% python3 -q
>>> import numpy as np
>>> from numpy import linalg as LA
>>> np.set_printoptions(suppress=True, linewidth=120)
>>> X = np.array([[0, 0, 0, 0],
...     [0, 4, 2, 0],
...     [9, 1, 10, 7],
...     [0, 0, 0, 0],
...     [0, 4, 2, 0],
...     [8, 0, 7, 0],
...     [8, 7, 11, 12],
...     [15, 2, 13, 5],
...     [8, 4, 9, 0],
...     [0, 0, 0, 0]])
>>> # row 3 repeats row 0
>>> proj = X @ LA.solve(X.T @ X, X.T)
>>> np.round(LA.eigvalsh(proj), 2) + 0
array([0., 0., 0., 0., 0., 0., 1., 1., 1., 1.])
>>> np.round(proj @ X[:, 2], 2)
array([ 0.,  2., 10.,  0.,  2.,  7., 11., 13.,  9.,  0.])
>>> np.round(np.diag(proj), 2)
array([0.  , 0.3 , 0.85, 0.  , 0.3 , 0.3 , 0.85, 0.85, 0.55, 0.  ])
>>> round(np.trace(proj), 2)
np.float64(4.0)
>>> labels = X[:, 0] > np.median(X[:, 0])
>>> f = X[labels].mean(axis=0) - X[~labels].mean(axis=0)
>>> np.argsort(-np.abs(f).round(6), kind="stable")
array([0, 2, 3, 1])
>>> labels.astype(int)
array([0, 0, 1, 0, 0, 1, 1, 1, 1, 0])
>>> f.round(2)
array([9.6, 1.2, 9.2, 4.8])
>>> Xc = (X - X.mean(axis=0)) / X.std(axis=0)
>>> np.round(Xc.std(axis=0), 2)
array([1., 1., 1., 1.])
>>> np.argwhere(np.abs(Xc) > 2)
array([[6, 1],
       [6, 3]])
>>> c = LA.lstsq(np.delete(Xc, 2, axis=1), Xc[:, 2])[0]
>>> round(float(1 - np.var(Xc[:, 2] - np.delete(Xc, 2, axis=1) @ c)), 2)
0.99
>>> c.round(2)
array([0.87, 0.2 , 0.1 ])
>>> np.abs(c).argmax()
np.int64(0)
>>> x0 = np.array([0, 7, 9, 2])
>>> h = np.maximum(X @ x0, 0)
>>> np.tanh(X @ x0)
array([0., 1., 1., 0., 1., 1., 1., 1., 1., 0.])
>>> mat = np.loadtxt("run13.csv", delimiter=",")
>>> mat
array([[ 22.41,  16.1 , -12.25],
       [ 20.25,  15.09, -11.03],
       [ 17.92,  13.98,  -9.71],
       [ 17.23,  13.65,  -9.31],
       [ 15.76,  12.94,  -8.47],
       [ 14.55,  12.35,  -7.78],
       [  6.61,   8.19,  -3.15],
       [  1.36,   4.83,  -0.02],
       [ -0.57,   2.88,   1.11],
       [ -0.6 ,   2.84,   1.13],
       [ -0.79,   2.47,   1.22],
       [ -0.95,   1.85,   1.25],
       [ -0.96,   1.83,   1.25],
       [  0.05,  -0.05,  -0.06],
       [  0.28,  -0.27,  -0.35],
       [  0.57,  -0.55,  -0.75],
       [  1.34,  -1.37,  -1.99],
       [  1.67,  -1.84,  -2.68],
       [  2.02,  -2.7 ,  -3.85],
       [  2.07,  -3.35,  -4.62],
       [  2.  ,  -3.92,  -5.24],
       [  1.96,  -4.09,  -5.41],
       [  1.41,  -5.36,  -6.52],
       [  1.37,  -5.43,  -6.58],
       [  0.99,  -6.02,  -7.01],
       [ -3.73, -10.71,  -9.24],
       [ -5.93, -12.42,  -9.68],
       [ -7.82, -13.79,  -9.94],
       [ -8.34, -14.16,  -9.99],
       [ -8.47, -14.25, -10.  ],
       [ -9.61, -15.04, -10.1 ]])
>>> Xc = (mat - mat.mean(axis=0)) / mat.std(axis=0)
>>> np.argwhere(np.abs(Xc) > 2)
array([[0, 0],
       [1, 0]])
>>> np.round(Xc.std(axis=0), 2)
array([1., 1., 1.])
>>> c = LA.lstsq(np.delete(Xc, 1, axis=1), Xc[:, 1])[0]
>>> round(float(1 - np.var(Xc[:, 1] - np.delete(Xc, 1, axis=1) @ c)), 2)
0.95
>>> c.round(2)
array([1.01, 0.36])
>>> np.abs(c).argmax()
np.int64(0)
>>> F = np.load("sample4.npy")
>>> F
array([[ -3.,  -6.,   9.,  -6.],
       [ -3.,  -6.,   6.,  -3.],
       [ -6., -12.,  18., -12.],
       [ -6., -12.,  21., -15.]])
>>> U, sv, vt = LA.svd(F)
>>> sv.round(2) + 0
array([41.67,  3.12,  0.  ,  0.  ])
>>> M2 = U[:, :2] @ np.diag(sv[:2]) @ vt[:2]
>>> M2.round(2)
array([[ -3.,  -6.,   9.,  -6.],
       [ -3.,  -6.,   6.,  -3.],
       [ -6., -12.,  18., -12.],
       [ -6., -12.,  21., -15.]])
>>> LA.matrix_rank(F, rtol=0.05)
np.int64(2)
